In [1]: import numpy as np

In [2]: np.set_printoptions(precision=3, suppress=True, linewidth=100)

In [3]: tidy = lambda a: np.round(a, 3) + 0

In [4]: F = np.loadtxt("sample10.csv", delimiter=",")

In [5]: print(tidy(F))
[[-0.81   0.21   0.439  0.195 -0.263]
 [ 0.378 -0.161  0.444 -0.267 -0.75 ]
 [-0.054  0.456 -0.686  0.079 -0.559]
 [-0.108  0.47   0.069 -0.853  0.189]
 [-0.432 -0.708 -0.367 -0.396 -0.141]]

In [6]: W1 = np.array([[1, 0], [0, 0], [1, 1], [0, 1], [0, 0]])

In [7]: coef = np.array([1, 1])

In [8]: hid = np.maximum(F @ W1 + coef, 0)

In [9]: print(np.linalg.matrix_rank(hid))
2

In [10]: print((hid > 0).astype(int))
[[1 1]
 [1 1]
 [1 1]
 [1 1]
 [1 1]]

In [11]: basis = np.array([[0, 2, -1], [-2, 2, 0]])

In [12]: print((hid @ basis).round(6).argmax(axis=1))
[1 1 1 1 1]

In [13]: print(W1 @ basis)
[[ 0  2 -1]
 [ 0  0  0]
 [-2  4 -1]
 [-2  2  0]
 [ 0  0  0]]

In [14]: x0 = np.array([2, -1, 2, -2, 2])

In [15]: print(5 - np.linalg.matrix_rank(F - np.eye(5), tol=1e-8))
1

In [16]: print(tidy(np.abs(np.linalg.eigvals(F))))
[1. 1. 1. 1. 1.]

In [17]: print(tidy(np.sort(np.abs(np.degrees(np.angle(np.linalg.eigvals(F)))))))
[  0.    150.058 150.058 163.571 163.571]

In [18]: print(tidy(np.linalg.norm(x0)), tidy(np.linalg.norm(F @ x0)))
4.123 4.123

In [19]: print(tidy(F.T @ (F @ x0)))
[ 2. -1.  2. -2.  2.]

In [20]: print(tidy(np.linalg.det(F)))
1.0

In [21]: q, vecs = np.linalg.qr(F[:, :1])[0], np.linalg.qr(F[:, 1:])[0]

In [22]: sv = np.linalg.svd(q.T @ vecs, compute_uv=False)

In [23]: print(tidy(np.degrees(np.arccos(sv.clip(0, 1)))))
[90.]

In [24]: print(tidy(sv))
[0.]

In [25]: print(tidy(np.linalg.norm(q @ q.T - vecs @ vecs.T, 2)))
1.0

In [26]: print(tidy(np.abs(np.linalg.eigvals(F)).max()))
1.0

In [27]: print(tidy(np.linalg.det(F)))
1.0

In [28]: np.linalg.determinant(F)
---------------------------------------------------------------------------
AttributeError                            Traceback (most recent call last)
Cell In[28], line 1
----> 1 np.linalg.determinant(F)

AttributeError: module 'numpy.linalg' has no attribute 'determinant'

In [29]: print(tidy((F + F.T) / 2))
[[-0.81   0.294  0.193  0.044 -0.347]
 [ 0.294 -0.161  0.45   0.101 -0.729]
 [ 0.193  0.45  -0.686  0.074 -0.463]
 [ 0.044  0.101  0.074 -0.853 -0.104]
 [-0.347 -0.729 -0.463 -0.104 -0.141]]

In [30]: print(tidy(np.trace(F)))
-2.651
